>>> import numpy as np
>>> from numpy import linalg as LA
>>> np.set_printoptions(suppress=True, linewidth=160)
>>> def rd(a):
...     return np.round(a, 2) + 0
... 
>>> F = np.array([[5, 9, 0], [6, 4, 9], [3, 2, 5], [0, 1, 5]])
>>> F[:, 0] = -2 * F[:, 1]
>>> F
array([[-18,   9,   0],
       [ -8,   4,   9],
       [ -4,   2,   5],
       [ -2,   1,   5]])
>>> # looks like rank 2
>>> rd(LA.norm(F, 2) / LA.norm(F))
np.float64(0.92)
>>> LA.matrix_rank(F, rtol=0.1)
np.int64(2)
>>> rd(np.trace(LA.pinv(F) @ F))
np.float64(2.0)
>>> np.abs(np.diag(LA.qr(F)[1])) > 1e-9
array([ True, False,  True])
>>> try:
...     LA.inv(F)
... except LA.LinAlgError as e:
...     print("failed:", e)
... 
failed: Last 2 dimensions of the array must be square
>>> rng = np.random.default_rng(4)
>>> feats = (rng.random((4, 4)) < 0.3) + np.eye(4)
>>> feats /= feats.sum(axis=1, keepdims=True)
>>> feats
array([[0.5, 0. , 0. , 0.5],
       [0. , 0.5, 0. , 0.5],
       [0. , 0. , 1. , 0. ],
       [0. , 0. , 0. , 1. ]])
>>> rd(np.sort(np.abs(LA.eigvals(feats))))
array([0.5, 0.5, 1. , 1. ])
>>> np.trace(feats)
np.float64(3.0)
>>> np.allclose(feats @ feats.T, feats.T @ feats)
False
>>> feats.inv()
Traceback (most recent call last):
  File "<python-input-20>", line 1, in <module>
    feats.inv()
    ^^^^^^^^^
AttributeError: 'numpy.ndarray' object has no attribute 'inv'
>>> np.allclose(feats, feats.T)
False
>>> rd(LA.det(feats))
np.float64(0.25)
>>> (feats - feats.T) / 2
array([[ 0.  ,  0.  ,  0.  ,  0.25],
       [ 0.  ,  0.  ,  0.  ,  0.25],
       [ 0.  ,  0.  ,  0.  ,  0.  ],
       [-0.25, -0.25,  0.  ,  0.  ]])
>>> rd(np.abs(LA.eigvals(feats)).max())
np.float64(1.0)
>>> assert feats == feats.T
Traceback (most recent call last):
  File "<python-input-25>", line 1, in <module>
    assert feats == feats.T
           ^^^^^^^^^^^^^^^^
ValueError: The truth value of an array with more than one element is ambiguous. Use a.any() or a.all()
>>> feats @ feats
array([[0.25, 0.  , 0.  , 0.75],
       [0.  , 0.25, 0.  , 0.75],
       [0.  , 0.  , 1.  , 0.  ],
       [0.  , 0.  , 0.  , 1.  ]])
>>> (feats + feats.T) / 2
array([[0.5 , 0.  , 0.  , 0.25],
       [0.  , 0.5 , 0.  , 0.25],
       [0.  , 0.  , 1.  , 0.  ],
       [0.25, 0.25, 0.  , 1.  ]])
>>> vec = np.array([1, 1, 0, -2])
>>> LA.norm(feats @ vec) <= LA.norm(feats, 2) * LA.norm(vec) + 1e-9
np.True_
>>> feats @ np.ones(4)
array([1., 1., 1., 1.])
>>> feats @ vec
array([-0.5, -0.5,  0. , -2. ])
>>> (feats @ vec).argmax()
np.int64(2)
>>> np.einsum("ij,j->i", feats, vec)
array([-0.5, -0.5,  0. , -2. ])
>>> evals, V = LA.eig(feats)
>>> evals
array([0.5, 0.5, 1. , 1. ])
>>> rd(np.sort(LA.eigvals(LA.inv(feats))))
array([1., 1., 2., 2.])
>>> feats @ np.ones(4)
array([1., 1., 1., 1.])
>>> p = np.eye(4)[2]
>>> for _ in range(3):
...     p = p @ feats
...     print(p.round(2))
... 
[0. 0. 1. 0.]
[0. 0. 1. 0.]
[0. 0. 1. 0.]
>>> left, sigma, Vh = LA.svd(feats, full_matrices=False)
>>> np.allclose(left * sigma @ Vh, feats)
True
>>> rd(np.sqrt((sigma ** 2).sum())), rd(LA.norm(feats))
(np.float64(1.73), np.float64(1.73))
>>> rd(sigma)
array([1.26, 1.  , 0.5 , 0.4 ])
>>> np.abs(left[:, 0]).round(6).argmax()
np.int64(3)
>>> E = np.diag(np.array([-3, 0, -1, 1])) + 4 * np.eye(4, k=1) + 4 * np.eye(4, k=-1)
>>> E
array([[-3.,  4.,  0.,  0.],
       [ 4.,  0.,  4.,  0.],
       [ 0.,  4., -1.,  4.],
       [ 0.,  0.,  4.,  1.]])
>>> # symmetric, so the eigenvalues are real
>>> [round(float(LA.det(E[:i, :i])), 2) + 0 for i in range(1, 5)]
[-3.0, -16.0, 64.0, 320.0]
>>> rd(LA.eigvalsh(E).min())
np.float64(-7.33)
>>> try:
...     LA.cholesky(E)
... except LA.LinAlgError as e:
...     print(repr(e))
... 
LinAlgError('Matrix is not positive definite')
>>> np.all(LA.eigvalsh(E) > 0)
np.False_
